$ python -q
>>> import numpy as np
>>> from numpy import linalg as LA
>>> np.set_printoptions(precision=2, suppress=True, linewidth=200)
>>> C = np.sign(np.array([[-5, -4, -5, 3], [5, -4, 2, -4], [-3, -4, -2, -1], [3, -3, 3, 2]]))
>>> Y = (np.tril(C, -1) + np.eye(4)) @ (np.triu(C, 1) + np.eye(4))
>>> vals = np.array([-2, -2, -1, 2])
>>> A = np.rint(Y * vals @ LA.inv(Y)) + 0
>>> A
array([[ -8.,  -1.,  -4.,   3.],
       [  0.,  -2.,   0.,   0.],
       [  6.,   1.,   2.,  -3.],
       [-14.,  -1.,  -8.,   5.]])
>>> cov = A.T @ A
>>> (A @ A.T).shape
(4, 4)
>>> LA.svd(A, compute_uv=False) ** 2
array([423.36,   4.67,   1.95,   0.02])
>>> LA.matrix_rank(cov)
np.int64(4)
>>> LA.eigvalsh(cov)[::-1]
array([423.36,   4.67,   1.95,   0.02])
>>> np.trace(cov), (A ** 2).sum()
(np.float64(430.0), np.float64(430.0))
>>> np.diag(cov)
array([296.,   7.,  84.,  43.])
>>> cov
array([[ 296.,   28.,  156., -112.],
       [  28.,    7.,   14.,  -11.],
       [ 156.,   14.,   84.,  -58.],
       [-112.,  -11.,  -58.,   43.]])
>>> round(np.log10(LA.cond(A)))
2
>>> LA.matrix_rank(A, rtol=0.1)
np.int64(2)
>>> np.abs(LA.svd(A)[2][-1])
array([0.51, 0.01, 0.44, 0.74])
>>> [round(float(x), 2) for x in LA.svd(A, compute_uv=False)[:3]]
[20.58, 2.16, 1.4]
>>> np.argsort(-LA.norm(A, axis=0).round(6), kind="stable")[:3]
array([0, 2, 3])
>>> Y = A[0, 0] * A[1:] - np.outer(A[1:, 0], A[0])
>>> Y
array([[ 0., 16.,  0., -0.],
       [ 0., -2.,  8.,  6.],
       [ 0., -6.,  8.,  2.]])
>>> LA.matrix_rank(Y), LA.matrix_rank(A)
(np.int64(3), np.int64(4))
>>> round(LA.det(A[::-1]), 2)
np.float64(-8.0)
>>> np.round(LA.eigvals(A).sum().real, 2)
np.float64(-3.0)
>>> np.kron(np.eye(2, dtype=int), A)
array([[ -8.,  -1.,  -4.,   3.,  -0.,  -0.,  -0.,   0.],
       [  0.,  -2.,   0.,   0.,   0.,  -0.,   0.,   0.],
       [  6.,   1.,   2.,  -3.,   0.,   0.,   0.,  -0.],
       [-14.,  -1.,  -8.,   5.,  -0.,  -0.,  -0.,   0.],
       [ -0.,  -0.,  -0.,   0.,  -8.,  -1.,  -4.,   3.],
       [  0.,  -0.,   0.,   0.,   0.,  -2.,   0.,   0.],
       [  0.,   0.,   0.,  -0.,   6.,   1.,   2.,  -3.],
       [ -0.,  -0.,  -0.,   0., -14.,  -1.,  -8.,   5.]])
>>> round(LA.det(A.T), 2)
np.float64(-8.0)
>>> M = np.load("mat.npy")
>>> M
array([[ 1.  ,  0.  ,  0.  ,  0.  ,  0.  ],
       [ 0.  ,  0.81, -0.59,  0.  ,  0.  ],
       [ 0.  ,  0.59,  0.81,  0.  ,  0.  ],
       [ 0.  ,  0.  ,  0.  ,  1.  ,  0.  ],
       [ 0.  ,  0.  ,  0.  ,  0.  ,  1.  ]])
>>> vec = np.array([4, 2, 2, 4, 5])
>>> y = M @ vec
>>> y
array([4.  , 0.44, 2.79, 4.  , 5.  ])
>>> LA.solve(M.T, M[0])
array([1., 0., 0., 0., 0.])
>>> LA.solve(M, y + M[:, 2])
array([4., 2., 3., 4., 5.])
>>> LA.solve(M, 5 * y)
array([20., 10., 10., 20., 25.])
